$ python3 -q
>>> import numpy as np
>>> import numpy.linalg as la
>>> np.set_printoptions(suppress=True, linewidth=200)
>>> u = np.array([-3, -1, 2, -1]) + 0.5
>>> E = np.eye(4) - 2 * np.outer(u, u) / (u @ u)
>>> E.round(1) + 0
array([[ 0. , -0.2,  1. , -0.2],
       [-0.2,  1. ,  0.2,  0. ],
       [ 1. ,  0.2,  0. ,  0.2],
       [-0.2,  0. ,  0.2,  1. ]])
>>> # symmetric, so the eigenvalues are real
>>> O, evecs = la.qr(E[:, :2])[0], la.qr(E[:, 2:])[0]
>>> sv = la.svd(O.T @ evecs, compute_uv=False)
>>> np.degrees(np.arccos(sv.clip(0, 1)))
array([90., 90.])
>>> ev, evecs = la.eigh(E)
>>> x0 = np.array([1, -2, -1, -1])
>>> np.round(evecs * np.abs(ev) @ evecs.T, 1) + 0
array([[1., 0., 0., 0.],
       [0., 1., 0., 0.],
       [0., 0., 1., 0.],
       [0., 0., 0., 1.]])
>>> round(float(x0 @ E @ x0 / (x0 @ x0)), 1), round(float(ev[0]), 1), np.round(ev[-1], 1)
(0.7, -1.0, np.float64(1.0))
>>> round(float(np.abs(E).sum(axis=1).max()), 1), round(float(np.abs(ev).max()), 1)
(1.4, 1.0)
>>> out = np.array([[-5, 0, 3, -3, 0, -3],
...     [-4, 5, 2, 4, 3, 3],
...     [-4, 4, -4, 4, 0, 5],
...     [-4, -3, -3, -2, -4, 2],
...     [-5, -1, 1, 0, 3, -2],
...     [3, 3, 3, 2, 4, 1]])
>>> F = np.triu(out)
>>> F
array([[-5,  0,  3, -3,  0, -3],
       [ 0,  5,  2,  4,  3,  3],
       [ 0,  0, -4,  4,  0,  5],
       [ 0,  0,  0, -2, -4,  2],
       [ 0,  0,  0,  0,  3, -2],
       [ 0,  0,  0,  0,  0,  1]])
>>> # triangular, det is the product of the diagonal
>>> round(float(np.abs(la.eigvals(F)).max()), 1)
5.0
>>> np.allclose(F, F.T)
False
>>> np.trace(F)
np.int64(-2)
>>> (F + F.T) / 2
array([[-5. ,  0. ,  1.5, -1.5,  0. , -1.5],
       [ 0. ,  5. ,  1. ,  2. ,  1.5,  1.5],
       [ 1.5,  1. , -4. ,  2. ,  0. ,  2.5],
       [-1.5,  2. ,  2. , -2. , -2. ,  1. ],
       [ 0. ,  1.5,  0. , -2. ,  3. , -1. ],
       [-1.5,  1.5,  2.5,  1. , -1. ,  1. ]])
>>> feats = np.array([[-1.0, -0.5, -1.9],
...     [0.8, -1.6, 0.9],
...     [1.0, -2.0, -2.8],
...     [-0.3, -0.5, -0.2]])
>>> feats
array([[-1. , -0.5, -1.9],
       [ 0.8, -1.6,  0.9],
       [ 1. , -2. , -2.8],
       [-0.3, -0.5, -0.2]])
>>> rng = np.random.default_rng(34)
>>> out = feats + rng.integers(-2, 3, (4, 2)) @ rng.integers(-2, 3, (2, 3))
>>> out
array([[ 1. ,  3.5, -3.9],
       [ 6.8, -5.6,  6.9],
       [ 4. ,  0. , -2.8],
       [ 4.7, -2.5,  3.8]])
>>> la.matrix_rank(out - feats, tol=1e-8)
np.int64(2)
>>> np.abs(out - feats).sum(axis=1)
array([ 8., 16.,  5., 11.])
>>> np.round(la.svd(out - feats, compute_uv=False), 1) + 0
array([11.7,  5.8,  0. ])
>>> x0 = np.array([2, 1, 0])
>>> rhs = feats @ x0
>>> np.round(la.lstsq(feats, rhs)[0], 1) + 0
array([2., 1., 0.])
>>> rhs = rhs + 0.1 * rng.normal(size=4)
>>> rhs.round(1) + 0
array([-2.5,  0. , -0.1, -1. ])
>>> c, *_ = la.lstsq(feats, rhs)
>>> round(float(la.norm(rhs - feats @ c)), 1)
0.0
>>> np.round(feats.T @ (rhs - feats @ c), 1) + 0
array([0., 0., 0.])
>>> [round(float(la.norm(la.solve(feats.T @ feats + lam * np.eye(3), feats.T @ rhs))), 2) for lam in (0, 1, 10, 100)]
[2.15, 1.14, 0.32, 0.05]
>>> G = feats.T @ feats
>>> np.round(np.trace(G), 1), np.round((feats ** 2).sum(), 1)
(np.float64(22.1), np.float64(22.1))
>>> (feats @ feats.T).shape
(4, 4)
>>> np.round(np.diag(G), 1)
array([ 2.7,  7.1, 12.3])
>>> np.round(la.eigvalsh(G)[::-1], 1)
array([15.7,  5.5,  0.9])
>>> G.round(1)
array([[ 2.7, -2.6, -0.1],
       [-2.6,  7.1,  5.2],
       [-0.1,  5.2, 12.3]])
>>> np.round(la.svd(feats, compute_uv=False) ** 2, 1)
array([15.7,  5.5,  0.9])
>>> idx = rng.permutation(3)
>>> out = G[:, idx] * rng.choice([-1, 1], 3)
>>> out.round(1)
array([[  0.1,   2.7,   2.6],
       [ -5.2,  -2.6,  -7.1],
       [-12.3,  -0.1,  -5.2]])
>>> U, _, Vh = la.svd(G.T @ out)
>>> np.round(la.lstsq(G, out)[0], 1) + 0
array([[ 0.,  1.,  0.],
       [ 0.,  0., -1.],
       [-1.,  0.,  0.]])
>>> idx
array([2, 0, 1])
>>> round(np.einsum("ii->", out), 1)
np.float64(-7.7)
>>> round(la.det(out[::-1]), 1)
np.float64(-81.1)
>>> np.round(la.eigvals(out), 1)
array([-4.4+7.j, -4.4-7.j,  1.2+0.j])
>>> round(np.einsum("ij,ji->", out, out), 1)
np.float64(-57.4)
>>> W0 = np.array([[0.0, 1.2, 0.4, -0.1, 0.5, 1.1, 0.1],
...     [0.1, -0.6, 1.1, 0.2, 0.2, 0.8, 0.0],
...     [-0.4, 0.3, 1.3, -1.0, -0.8, 0.5, 0.4],
...     [-0.5, 0.2, 0.7, 0.1, -0.9, -0.3, 0.8],
...     [-0.6, -1.1, -0.7, 0.1, -0.1, 0.9, 0.1],
...     [0.9, 0.9, 0.4, 0.1, 1.1, -0.4, 0.1]])
>>> W0[:, 0] *= 20
>>> W0
array([[  0. ,   1.2,   0.4,  -0.1,   0.5,   1.1,   0.1],
       [  2. ,  -0.6,   1.1,   0.2,   0.2,   0.8,   0. ],
       [ -8. ,   0.3,   1.3,  -1. ,  -0.8,   0.5,   0.4],
       [-10. ,   0.2,   0.7,   0.1,  -0.9,  -0.3,   0.8],
       [-12. ,  -1.1,  -0.7,   0.1,  -0.1,   0.9,   0.1],
       [ 18. ,   0.9,   0.4,   0.1,   1.1,  -0.4,   0.1]])
>>> # column 0 dominates
>>> out = W0 / la.norm(W0, axis=1, keepdims=True)
>>> G = out @ out.T
>>> G.round(1) + 0
array([[ 1. ,  0.2,  0.1,  0. ,  0. ,  0. ],
       [ 0.2,  1. , -0.7, -0.8, -0.8,  0.8],
       [ 0.1, -0.7,  1. ,  1. ,  1. , -1. ],
       [ 0. , -0.8,  1. ,  1. ,  1. , -1. ],
       [ 0. , -0.8,  1. ,  1. ,  1. , -1. ],
       [ 0. ,  0.8, -1. , -1. , -1. ,  1. ]])
>>> (np.abs(G) > 0.9).astype(int)
array([[1, 0, 0, 0, 0, 0],
       [0, 1, 0, 0, 0, 0],
       [0, 0, 1, 1, 1, 1],
       [0, 0, 1, 1, 1, 1],
       [0, 0, 1, 1, 1, 1],
       [0, 0, 1, 1, 1, 1]])
